$ python3 -q
>>> import numpy as np
>>> np.set_printoptions(precision=1, suppress=True, linewidth=120)
>>> Z = np.sign(np.array([[0, -1], [-2, 1]]))
>>> M2 = (np.tril(Z, -1) + np.eye(2)) @ (np.triu(Z, 1) + np.eye(2))
>>> vals = np.array([-1, 1])
>>> F = np.rint(M2 * vals @ np.linalg.inv(M2)) + 0
>>> F
array([[-3., -2.],
       [ 4.,  3.]])
>>> np.argsort(-np.linalg.norm(F, axis=0).round(6), kind="stable")[:3]
array([0, 1])
>>> round(float(np.linalg.norm(F, 2) / np.linalg.norm(F)), 1)
1.0
>>> [round(float(x), 1) for x in np.linalg.svd(F, compute_uv=False)[:3]]
[6.2, 0.2]
>>> np.linalg.cond(F) > 100
np.False_
>>> vals, vecs = np.linalg.eig(F)
>>> np.sort(np.linalg.eigvals(F @ F))
array([1., 1.])
>>> np.prod(vals)
np.float64(-1.0)
>>> vals
array([-1.,  1.])
>>> np.sort(np.linalg.eigvals(F.T))
array([-1.,  1.])
>>> Uu, sigma, VT = np.linalg.svd(F)
>>> sigma
array([6.2, 0.2])
>>> np.argmax(sigma[:-1] / (sigma[1:] + 1e-6)) + 1
np.int64(1)
>>> M2 = Uu[:, :1] @ np.diag(sigma[:1]) @ VT[:1]
>>> round(np.abs(F - M2).max(), 1)
np.float64(0.1)
>>> np.linalg.matrix_rank(F, rtol=0.05)
np.int64(1)
>>> rng = np.random.default_rng(44003)
>>> lab = rng.permutation(2)
>>> lab
array([0, 1])
>>> M2 = F[lab][:, lab]
>>> round(np.linalg.det(M2), 1), round(float(np.linalg.det(F[lab])), 1)
(np.float64(-1.0), -1.0)
>>> np.sort(np.abs(np.linalg.eigvals(M2)))
array([1., 1.])
>>> np.diag(M2)
array([-3.,  3.])
>>> np.trace(M2)
np.float64(0.0)
>>> np.allclose(M2, F)
True
>>> m1 = np.loadtxt("dump.csv", delimiter=",")
>>> m1
array([[ -1.4,  20.8, -12.8],
       [ -1.5,  19.5, -12.8],
       [ -1.7,  15.4, -12.5],
       [ -1.7,   0.8,  -5.7],
       [ -1.7,   0.8,  -5.7],
       [ -1.3,  -0.1,  -3.9],
       [ -1.3,  -0.1,  -3.9],
       [ -1.3,  -0.1,  -3.9],
       [ -0.5,  -0.4,  -1.2],
       [  0.6,   0.7,   0.8],
       [  0.6,   0.7,   0.8],
       [  1.4,   1.9,   1.4],
       [  2.5,   3.8,   1.2],
       [  3.4,   5.3,   0.6],
       [  5.5,   9.2,  -2.9],
       [  6. ,  10. ,  -4. ],
       [  6.1,  10.1,  -4.2],
       [  6.9,  11.5,  -6.3],
       [  6.9,  11.6,  -6.4],
       [  9.9,  16.3, -16.3],
       [ 11.8,  19.1, -24.3],
       [ 13.9,  21.8, -34.8]])
>>> proj = m1 @ np.linalg.solve(m1.T @ m1, m1.T)
>>> proj @ m1[:, 0]
array([-1.4, -1.5, -1.7, -1.7, -1.7, -1.3, -1.3, -1.3, -0.5,  0.6,  0.6,  1.4,  2.5,  3.4,  5.5,  6. ,  6.1,  6.9,
        6.9,  9.9, 11.8, 13.9])
>>> np.round(np.diag(proj), 1) + 0
array([0.4, 0.4, 0.2, 0.1, 0.1, 0. , 0. , 0. , 0. , 0. , 0. , 0. , 0.1, 0.1, 0.1, 0.1, 0.1, 0.1, 0.1, 0.1, 0.3, 0.6])
>>> feats = np.array([[10, -2, 2, 0], [-10, -1, -2, 1], [-5, -2, -1, 1]])
>>> feats
array([[ 10,  -2,   2,   0],
       [-10,  -1,  -2,   1],
       [ -5,  -2,  -1,   1]])
>>> np.argsort(-np.linalg.norm(feats, axis=0).round(6), kind="stable")[:3]
array([0, 1, 2])
>>> np.linalg.matrix_rank(feats, rtol=0.1)
np.int64(2)
>>> round(float(np.linalg.norm(feats, 2) / np.linalg.norm(feats)), 1)
1.0
>>> [round(float(x), 1) for x in np.linalg.svd(feats, compute_uv=False)[:3]]
[15.3, 3.2, 0.0]
>>> np.unique(feats.round(6), axis=0).shape
(3, 4)
>>> np.abs(np.diag(np.linalg.qr(feats)[1])) > 1e-9
array([ True,  True, False])
>>> np.linalg.lstsq(feats[:-1].T, feats[-1])[2]
np.int32(2)
>>> M2 = np.array([[0, 1], [1, -2]])
>>> Z = np.kron(M2, feats)
>>> Z
array([[  0,   0,   0,   0,  10,  -2,   2,   0],
       [  0,   0,   0,   0, -10,  -1,  -2,   1],
       [  0,   0,   0,   0,  -5,  -2,  -1,   1],
       [ 10,  -2,   2,   0, -20,   4,  -4,   0],
       [-10,  -1,  -2,   1,  20,   2,   4,  -2],
       [ -5,  -2,  -1,   1,  10,   4,   2,  -2]])
>>> round(float(np.linalg.norm(Z, 2)), 1), round(np.linalg.norm(M2, 2) * np.linalg.norm(feats, 2), 1)
(37.0, np.float64(37.0))
>>> rank = np.linalg.matrix_rank(feats)
>>> rank
np.int64(2)
>>> null = np.linalg.svd(feats)[2][rank:].T
>>> np.allclose(feats @ null, 0)
True
>>> [int(np.linalg.matrix_rank(feats[:i])) for i in range(1, len(feats) + 1)]
[1, 2, 2]
>>> np.round(feats @ null, 1) + 0
array([[0., 0.],
       [0., 0.],
       [0., 0.]])
>>> [int(np.linalg.matrix_rank(feats[:, :j + 1])) for j in range(4)]
[1, 2, 2, 2]
>>> np.round(null @ null.T, 1) + 0
array([[ 0. ,  0. , -0.2,  0.1],
       [ 0. ,  0.1,  0. ,  0.3],
       [-0.2,  0. ,  1. ,  0. ],
       [ 0.1,  0.3,  0. ,  0.9]])
>>> def softmax(z):
...     e = np.exp(z - z.max(axis=-1, keepdims=True))
...     return e / e.sum(axis=-1, keepdims=True)
... 
>>> np.round(softmax(10 * feats[2]), 1) + 0
array([0., 0., 0., 1.])
>>> np.round(softmax(feats[2] + 2), 1) + 0
array([0. , 0. , 0.1, 0.8])
>>> att = feats @ feats.T / np.sqrt(4)
>>> softmax(att)[2] @ feats
array([-10.,  -1.,  -2.,   1.])
>>> np.round(softmax(att + np.triu(np.full(att.shape, -np.inf), 1)), 1) + 0
array([[1., 0., 0.],
       [0., 1., 0.],
       [0., 1., 0.]])
>>> np.round(softmax(att), 1) + 0
array([[1., 0., 0.],
       [0., 1., 0.],
       [0., 1., 0.]])
>>> arr = np.load("m.npy")
>>> arr
array([[-1.1, -1.1, -0.7, -0.6],
       [-0.6,  0.7,  0.6,  0. ],
       [ 1.4,  0.2, -0.2, -0.4]])
>>> w1 = np.array([[9, 2, 6, 9], [4, 5, 4, 5], [0, 6, 5, 1]])
>>> b = np.array([2, 5, 4, 5])
>>> H = np.maximum(m1 @ w1 + b, 0)
>>> (H > 0).astype(int)
array([[1, 1, 1, 1],
       [1, 1, 1, 1],
       [1, 1, 0, 1],
       [0, 0, 0, 0],
       [0, 0, 0, 0],
       [0, 0, 0, 0],
       [0, 0, 0, 0],
       [0, 0, 0, 0],
       [0, 0, 0, 0],
       [1, 1, 1, 1],
       [1, 1, 1, 1],
       [1, 1, 1, 1],
       [1, 1, 1, 1],
       [1, 1, 1, 1],
       [1, 1, 1, 1],
       [1, 1, 1, 1],
       [1, 1, 1, 1],
       [1, 1, 1, 1],
       [1, 1, 1, 1],
       [1, 1, 1, 1],
       [1, 0, 1, 1],
       [1, 0, 1, 1]])
>>> Z = np.array([[2, 4, -6], [-9, 8, -7], [-8, -1, -8], [-6, -9, 9]])
>>> (H @ Z).round(6).argmax(axis=1)
array([2, 2, 2, 0, 0, 0, 0, 0, 0, 1, 1, 1, 1, 1, 1, 1, 1, 2, 2, 2, 2, 2])
>>> M2 = arr / np.sqrt((arr ** 2).mean(axis=1, keepdims=True))
>>> np.linalg.matrix_rank(M2) == np.linalg.matrix_rank(arr)
np.True_
>>> np.round(arr - arr.mean(axis=1, keepdims=True), 1) + 0
array([[-0.2, -0.2,  0.2,  0.3],
       [-0.8,  0.5,  0.4, -0.2],
       [ 1.2,  0. , -0.4, -0.6]])
>>> np.linalg.matrix_rank(arr - arr.mean(axis=1, keepdims=True))
np.int64(3)
>>> np.linalg.norm(M2, axis=1)
array([2., 2., 2.])
>>> w1 = np.array([[2, 1, 2], [1, -1, -2], [3, -1, -1], [-2, 2, 3]])
>>> b = np.array([-6, 3, -5])
>>> H = np.maximum(arr @ w1 + b, 0)
>>> (H > 0).astype(int)
array([[0, 1, 0],
       [0, 1, 0],
       [0, 1, 0]])
>>> (H > 0).mean(axis=0)
array([0., 1., 0.])
>>> Z = np.array([[0, 3, -3], [3, 2, -2], [3, 3, 2]])
>>> w1 @ Z
array([[ 9, 14, -4],
       [-9, -5, -5],
       [-6,  4, -9],
       [15,  7,  8]])
>>> (H @ Z).round(6).argmax(axis=1)
array([0, 0, 0])
>>> lab = m1[:, 1] > np.median(m1[:, 1])
>>> r0 = m1[lab].mean(axis=0) - m1[~lab].mean(axis=0)
>>> lab.astype(int)
array([1, 1, 1, 0, 0, 0, 0, 0, 0, 0, 0, 0, 0, 0, 1, 1, 1, 1, 1, 1, 1, 1])
>>> np.argsort(-np.abs(r0).round(6), kind="stable")
array([1, 2, 0])
>>> r0
array([  5.6,  13.8, -10.7])
>>> np.round((((m1 - m1.mean(axis=0)) @ r0 > 0) == lab).mean(), 1)
np.float64(1.0)
>>> data = np.array([[0.5, 0.5, -1.5, 0.4],
...     [0.4, 2.4, -1.4, 1.4],
...     [-1.5, -0.5, 0.9, -0.3]])
>>> t = np.radians(45)
>>> R = np.eye(4)
>>> R[2, 2] = R[0, 0] = np.cos(t)
>>> R[2, 0], R[0, 2] = -np.sin(t), np.sin(t)
>>> R
array([[ 0.7,  0. ,  0.7,  0. ],
       [ 0. ,  1. ,  0. ,  0. ],
       [-0.7,  0. ,  0.7,  0. ],
       [ 0. ,  0. ,  0. ,  1. ]])
>>> M2 = data @ R.T
>>> np.allclose(np.linalg.norm(data, axis=1), np.linalg.norm(M2, axis=1))
True
>>> M2
array([[-0.7,  0.5, -1.4,  0.4],
       [-0.7,  2.4, -1.3,  1.4],
       [-0.4, -0.5,  1.7, -0.3]])
>>> round(float(np.linalg.det(R)), 1), round(float(np.trace(R)), 1)
(1.0, 3.4)
>>> np.allclose(data @ data.T, M2 @ M2.T)
True
>>> M2 = feats[0, 0] * feats[1:] - np.outer(feats[1:, 0], feats[0])
>>> M2
array([[  0, -30,   0,  10],
       [  0, -30,   0,  10]])
>>> feats[:, 0] / feats[0, 0]
array([ 1. , -1. , -0.5])
>>> np.linalg.matrix_rank(M2), np.linalg.matrix_rank(feats)
(np.int64(1), np.int64(2))
>>> np.flatnonzero(~M2.round(6).any(axis=1))
array([], dtype=int64)
>>> M2 = np.array([[0, 2, 2], [2, 2, 0]])
>>> Z = np.kron(M2, data)
>>> round(float(np.linalg.norm(Z, 2)), 1), round(np.linalg.norm(M2, 2) * np.linalg.norm(data, 2), 1)
(12.7, np.float64(12.7))
>>> Z.shape
(6, 12)
>>> np.linalg.matrix_rank(Z)
np.int64(6)
>>> J = np.load("arr.npy")
>>> J
array([[  23,   -2,   -1],
       [   0, -143,    3],
       [   3,   -2, -119]])
>>> lab = rng.permutation(3)
>>> lab
array([1, 0, 2])
>>> M2 = J[lab][:, lab]
>>> np.allclose(M2, J)
False
>>> np.sort(np.abs(np.linalg.eigvals(M2)))
array([ 23. , 119.2, 142.8])
>>> np.round(np.linalg.det(M2), 1), round(np.linalg.det(J[lab]), 1)
(np.float64(391082.0), np.float64(-391082.0))
>>> E = np.diag(np.array([5, 2, 3]))
>>> E
array([[5, 0, 0],
       [0, 2, 0],
       [0, 0, 3]])
>>> np.linalg.norm(E, axis=0)
array([5., 2., 3.])
>>> E @ E.T
array([[25,  0,  0],
       [ 0,  4,  0],
       [ 0,  0,  9]])
>>> E.T @ E
array([[25,  0,  0],
       [ 0,  4,  0],
       [ 0,  0,  9]])
>>> vals, vecs = np.linalg.eig(E)
>>> vals
array([5., 2., 3.])
>>> E @ vecs[:, 0] - vals[0] * vecs[:, 0]
array([0., 0., 0.])
>>> np.sort(np.linalg.eigvals(E.T))
array([2., 3., 5.])
>>> np.sort(np.linalg.eigvals(E @ E))
array([ 4.,  9., 25.])
>>> Q, R = np.linalg.qr(E)
>>> Q.T @ Q
array([[1., 0., 0.],
       [0., 1., 0.],
       [0., 0., 1.]])
>>> abs(R[0, 0]), np.round(np.linalg.norm(E[:, 0]), 1)
(np.float64(5.0), np.float64(5.0))
>>> Q
array([[ 1.,  0.,  0.],
       [-0.,  1.,  0.],
       [-0., -0.,  1.]])
>>> R
array([[5., 0., 0.],
       [0., 2., 0.],
       [0., 0., 3.]])
>>> L = np.linalg.cholesky(E)
>>> L
array([[2.2, 0. , 0. ],
       [0. , 1.4, 0. ],
       [0. , 0. , 1.7]])
>>> E / np.sqrt(np.outer(np.diag(E), np.diag(E)))
array([[1., 0., 0.],
       [0., 1., 0.],
       [0., 0., 1.]])
>>> np.diag(L) ** 2
array([5., 2., 3.])
>>> np.linalg.eigvalsh(E).min() > 0
np.True_
>>> np.prod(np.diag(L)) ** 2, np.round(np.linalg.det(E), 1)
(np.float64(30.0), np.float64(30.0))
>>> vals, vecs = np.linalg.eigh(E)
>>> vecs.T @ E @ vecs
array([[2., 0., 0.],
       [0., 3., 0.],
       [0., 0., 5.]])
>>> np.linalg.svd(E, compute_uv=False)
array([5., 3., 2.])
>>> vecs.T @ vecs
array([[1., 0., 0.],
       [0., 1., 0.],
       [0., 0., 1.]])
>>> mat = np.loadtxt("a.csv", delimiter=",")
>>> mat
array([[ 0.,  0.,  0.,  2., -3.],
       [ 0.,  0.,  0.,  1.,  0.],
       [ 0.,  0.,  0., -2.,  2.],
       [ 2.,  1., -2.,  0.,  0.],
       [-3.,  0.,  2.,  0.,  0.]])
>>> rank = np.linalg.matrix_rank(mat)
>>> rank
np.int64(4)
>>> null = np.linalg.svd(mat)[2][rank:].T
>>> np.round(mat @ null, 1) + 0
array([[0.],
       [0.],
       [0.],
       [0.],
       [0.]])
>>> [int(np.linalg.matrix_rank(mat[:i])) for i in range(1, len(mat) + 1)]
[1, 2, 2, 3, 4]
>>> np.round(null[:, 0] / null[np.abs(null[:, 0]).round(6).argmax(), 0], 1) + 0
array([0.7, 0.7, 1. , 0. , 0. ])
>>> null.shape
(5, 1)
>>> np.allclose(mat @ null, 0)
True
